In [1]: import numpy as np

In [2]: from numpy import linalg as LA

In [3]: np.set_printoptions(precision=2, suppress=True, linewidth=100)

In [4]: tidy = lambda a: np.round(a, 2) + 0

In [5]: M = np.abs(np.array([[0, 0, -1], [1, -1, 2], [-2, 0, 1]])) + np.eye(3)

In [6]: M = M / M.sum(axis=1, keepdims=True)

In [7]: M
Out[7]: 
array([[0.5, 0. , 0.5],
       [0.2, 0.4, 0.4],
       [0.5, 0. , 0.5]])

In [8]: # row-stochastic, so 1 is an eigenvalue

In [9]: tidy(np.trace(LA.pinv(M) @ M))
Out[9]: np.float64(2.0)

In [10]: tidy(M @ LA.pinv(M) @ M)
Out[10]: 
array([[0.5, 0. , 0.5],
       [0.2, 0.4, 0.4],
       [0.5, 0. , 0.5]])

In [11]: np.abs(np.diag(LA.qr(M)[1])) > 1e-9
Out[11]: array([ True,  True, False])

In [12]: try:
    ...:     LA.inv(M)
    ...: except LA.LinAlgError as e:
    ...:     print(repr(e))
    ...: 
LinAlgError('Singular matrix')

In [13]: left, sv, Vh = LA.svd(M)

In [14]: evecs = Vh[:(sv > 1e-8).sum()]

In [15]: rng = np.random.default_rng(2426)

In [16]: x = M[2] + -3 * M[1] + rng.integers(2) * np.eye(3)[2]

In [17]: tidy(x)
Out[17]: array([-0.1, -1.2, -0.7])

In [18]: tidy(evecs.T @ evecs)
Out[18]: 
array([[ 0.56, -0.22,  0.44],
       [-0.22,  0.89,  0.22],
       [ 0.44,  0.22,  0.56]])

In [19]: np.allclose(evecs.T @ evecs @ x, x)
Out[19]: True

In [20]: tidy(np.diag(evecs.T @ evecs))
Out[20]: array([0.56, 0.89, 0.56])

In [21]: tidy(LA.norm(x - evecs.T @ evecs @ x))
Out[21]: np.float64(0.0)
